$ python -q
>>> import numpy as np
>>> import numpy.linalg as la
>>> np.set_printoptions(precision=2, suppress=True, linewidth=160)
>>> def rd(a):
...     return np.round(a, 2) + 0
... 
>>> A = np.load("out12.npy")
>>> A
array([[ 0.28, -0.4 , -0.52,  0.12, -0.32,  0.04,  0.32,  0.08, -0.08, -0.2 ],
       [-0.77,  1.1 ,  1.43, -0.33,  0.88, -0.11, -0.88, -0.22,  0.22,  0.55],
       [ 0.7 , -1.  , -1.3 ,  0.3 , -0.8 ,  0.1 ,  0.8 ,  0.2 , -0.2 , -0.5 ],
       [ 0.49, -0.7 , -0.91,  0.21, -0.56,  0.07,  0.56,  0.14, -0.14, -0.35],
       [-0.14,  0.2 ,  0.26, -0.06,  0.16, -0.02, -0.16, -0.04,  0.04,  0.1 ],
       [-0.14,  0.2 ,  0.26, -0.06,  0.16, -0.02, -0.16, -0.04,  0.04,  0.1 ],
       [-0.49,  0.7 ,  0.91, -0.21,  0.56, -0.07, -0.56, -0.14,  0.14,  0.35],
       [ 0.84, -1.2 , -1.56,  0.36, -0.96,  0.12,  0.96,  0.24, -0.24, -0.6 ],
       [-0.7 ,  1.  ,  1.3 , -0.3 ,  0.8 , -0.1 , -0.8 , -0.2 ,  0.2 ,  0.5 ]])
>>> # rows 4 and 5 are equal
>>> left, sv, vt = la.svd(A)
>>> vecs = vt[:(sv > 1e-8).sum()]
>>> rng = np.random.default_rng(297)
>>> x = A[2] + 2 * A[3] + rng.integers(2) * np.eye(10)[2]
>>> rd(x)
array([ 1.68, -2.4 , -3.12,  0.72, -1.92,  0.24,  1.92,  0.48, -0.48, -1.2 ])
>>> rd(np.diag(vecs.T @ vecs))
array([0.1 , 0.2 , 0.35, 0.02, 0.13, 0.  , 0.13, 0.01, 0.01, 0.05])
>>> left, sv, vt = la.svd(A)
>>> rd(sv)
array([5.36, 0.  , 0.  , 0.  , 0.  , 0.  , 0.  , 0.  , 0.  ])
>>> np.argmax(sv[:-1] / (sv[1:] + 1e-6)) + 1
np.int64(1)
>>> out = left[:, :1] @ np.diag(sv[:1]) @ vt[:1]
>>> la.matrix_rank(out)
np.int64(1)
>>> rd(la.norm(A - out) / la.norm(A))
np.float64(0.0)
>>> rd(out)
array([[ 0.28, -0.4 , -0.52,  0.12, -0.32,  0.04,  0.32,  0.08, -0.08, -0.2 ],
       [-0.77,  1.1 ,  1.43, -0.33,  0.88, -0.11, -0.88, -0.22,  0.22,  0.55],
       [ 0.7 , -1.  , -1.3 ,  0.3 , -0.8 ,  0.1 ,  0.8 ,  0.2 , -0.2 , -0.5 ],
       [ 0.49, -0.7 , -0.91,  0.21, -0.56,  0.07,  0.56,  0.14, -0.14, -0.35],
       [-0.14,  0.2 ,  0.26, -0.06,  0.16, -0.02, -0.16, -0.04,  0.04,  0.1 ],
       [-0.14,  0.2 ,  0.26, -0.06,  0.16, -0.02, -0.16, -0.04,  0.04,  0.1 ],
       [-0.49,  0.7 ,  0.91, -0.21,  0.56, -0.07, -0.56, -0.14,  0.14,  0.35],
       [ 0.84, -1.2 , -1.56,  0.36, -0.96,  0.12,  0.96,  0.24, -0.24, -0.6 ],
       [-0.7 ,  1.  ,  1.3 , -0.3 ,  0.8 , -0.1 , -0.8 , -0.2 ,  0.2 ,  0.5 ]])
>>> la.matrix_rank(A, rtol=0.05)
np.int64(1)
>>> rd(la.norm(A - out, 2)), rd(sv[1])
(np.float64(0.0), np.float64(0.0))
>>> rd(np.abs(A - out).max())
np.float64(0.0)
>>> C2 = out.T @ out
>>> rd(np.trace(C2)), rd((out ** 2).sum())
(np.float64(28.7), np.float64(28.7))
>>> rd(np.diag(C2))
array([2.88, 5.87, 9.92, 0.53, 3.76, 0.06, 3.76, 0.23, 0.23, 1.47])
>>> (out @ out.T).shape
(9, 9)
>>> m1 = np.load("w.npy")
>>> rd(m1)
array([[0.12, 0.21, 0.02, 0.02, 0.21, 0.21, 0.  , 0.19],
       [0.17, 0.09, 0.17, 0.2 , 0.03, 0.09, 0.26, 0.  ],
       [0.21, 0.11, 0.11, 0.08, 0.08, 0.18, 0.16, 0.08],
       [0.12, 0.19, 0.05, 0.16, 0.21, 0.02, 0.12, 0.14],
       [0.12, 0.12, 0.07, 0.09, 0.21, 0.07, 0.19, 0.14],
       [0.18, 0.21, 0.03, 0.13, 0.13, 0.05, 0.23, 0.05],
       [0.07, 0.09, 0.11, 0.16, 0.13, 0.02, 0.22, 0.2 ],
       [0.1 , 0.07, 0.1 , 0.13, 0.07, 0.23, 0.13, 0.17]])
>>> rd(m1 @ np.ones(8))
array([1., 1., 1., 1., 1., 1., 1., 1.])
>>> rd(la.matrix_power(m1, 100))
array([[0.13, 0.13, 0.08, 0.12, 0.14, 0.11, 0.16, 0.13],
       [0.13, 0.13, 0.08, 0.12, 0.14, 0.11, 0.16, 0.13],
       [0.13, 0.13, 0.08, 0.12, 0.14, 0.11, 0.16, 0.13],
       [0.13, 0.13, 0.08, 0.12, 0.14, 0.11, 0.16, 0.13],
       [0.13, 0.13, 0.08, 0.12, 0.14, 0.11, 0.16, 0.13],
       [0.13, 0.13, 0.08, 0.12, 0.14, 0.11, 0.16, 0.13],
       [0.13, 0.13, 0.08, 0.12, 0.14, 0.11, 0.16, 0.13],
       [0.13, 0.13, 0.08, 0.12, 0.14, 0.11, 0.16, 0.13]])
>>> m1.sum(axis=1)
array([1., 1., 1., 1., 1., 1., 1., 1.])
>>> pr = np.eye(8)[6]
>>> for _ in range(4):
...     pr = pr @ m1
...     print(pr.round(2))
... 
[0.07 0.09 0.11 0.16 0.13 0.02 0.22 0.2 ]
[0.12 0.12 0.09 0.13 0.13 0.11 0.16 0.14]
[0.13 0.13 0.08 0.12 0.14 0.11 0.16 0.13]
[0.13 0.13 0.08 0.12 0.14 0.11 0.16 0.13]
